In [1]: import numpy as np

In [2]: np.set_printoptions(precision=3, suppress=True, linewidth=140)

In [3]: rnd = lambda a: np.round(a, 3) + 0

In [4]: E = np.load("case0.npy")

In [5]: print(E)
[[ 0.121  0.122  0.109  0.325 -0.202]
 [ 0.5    0.2    0.4    1.5    1.   ]
 [ 1.1    0.8    0.1    0.9   -1.4  ]
 [ 0.1   -1.3   -0.4   -0.9    0.3  ]
 [ 0.1    0.1    0.1    0.3   -0.2  ]]

In [6]: x = np.array([8, -2, -1, -2, 1])

In [7]: print((E @ x).argmax())
3

In [8]: print(rnd(E @ (2 * x)))
[-0.474  2.4    7.8   11.8   -0.6  ]

In [9]: print(rnd(E @ x))
[-0.237  1.2    3.9    5.9   -0.3  ]

In [10]: print(E * x)
[[ 0.968 -0.244 -0.109 -0.65  -0.202]
 [ 4.    -0.4   -0.4   -3.     1.   ]
 [ 8.8   -1.6   -0.1   -1.8   -1.4  ]
 [ 0.8    2.6    0.4    1.8    0.3  ]
 [ 0.8   -0.2   -0.1   -0.6   -0.2  ]]

In [11]: print(rnd((E * x).sum(axis=1)))
[-0.237  1.2    3.9    5.9   -0.3  ]

In [12]: print(np.linalg.norm(E @ x) <= np.linalg.norm(E, 2) * np.linalg.norm(x) + 1e-9)
True

In [13]: print(rnd(np.linalg.eigvals(E)))
[-0.044+1.172j -0.044-1.172j  0.022+0.j    -0.306+0.106j -0.306-0.106j]

In [14]: print(rnd(np.poly(E)))
[ 1.     0.679  1.52   0.818  0.126 -0.003]

In [15]: print(np.kron(np.eye(2, dtype=int), E))
[[ 0.121  0.122  0.109  0.325 -0.202  0.     0.     0.     0.    -0.   ]
 [ 0.5    0.2    0.4    1.5    1.     0.     0.     0.     0.     0.   ]
 [ 1.1    0.8    0.1    0.9   -1.4    0.     0.     0.     0.    -0.   ]
 [ 0.1   -1.3   -0.4   -0.9    0.3    0.    -0.    -0.    -0.     0.   ]
 [ 0.1    0.1    0.1    0.3   -0.2    0.     0.     0.     0.    -0.   ]
 [ 0.     0.     0.     0.    -0.     0.121  0.122  0.109  0.325 -0.202]
 [ 0.     0.     0.     0.     0.     0.5    0.2    0.4    1.5    1.   ]
 [ 0.     0.     0.     0.    -0.     1.1    0.8    0.1    0.9   -1.4  ]
 [ 0.    -0.    -0.    -0.     0.     0.1   -1.3   -0.4   -0.9    0.3  ]
 [ 0.     0.     0.     0.    -0.     0.1    0.1    0.1    0.3   -0.2  ]]

In [16]: print(rnd(np.einsum("ij,ji->", E, E)))
-2.579

In [17]: print(rnd(np.linalg.det(E.T)))
0.003

In [18]: print(rnd(np.linalg.det(2 * E)), rnd(np.linalg.det(E)))
0.099 0.003

In [19]: rng = np.random.default_rng(51)

In [20]: labels = rng.permutation(5)

In [21]: A2 = E[:, labels] * rng.choice([-1, 1], 5)

In [22]: print(A2)
[[-0.122 -0.325 -0.109 -0.121 -0.202]
 [-0.2   -1.5   -0.4   -0.5    1.   ]
 [-0.8   -0.9   -0.1   -1.1   -1.4  ]
 [ 1.3    0.9    0.4   -0.1    0.3  ]
 [-0.1   -0.3   -0.1   -0.1   -0.2  ]]

In [23]: U, _, VT = np.linalg.svd(E.T @ A2)

In [24]: print(labels)
[1 3 2 0 4]
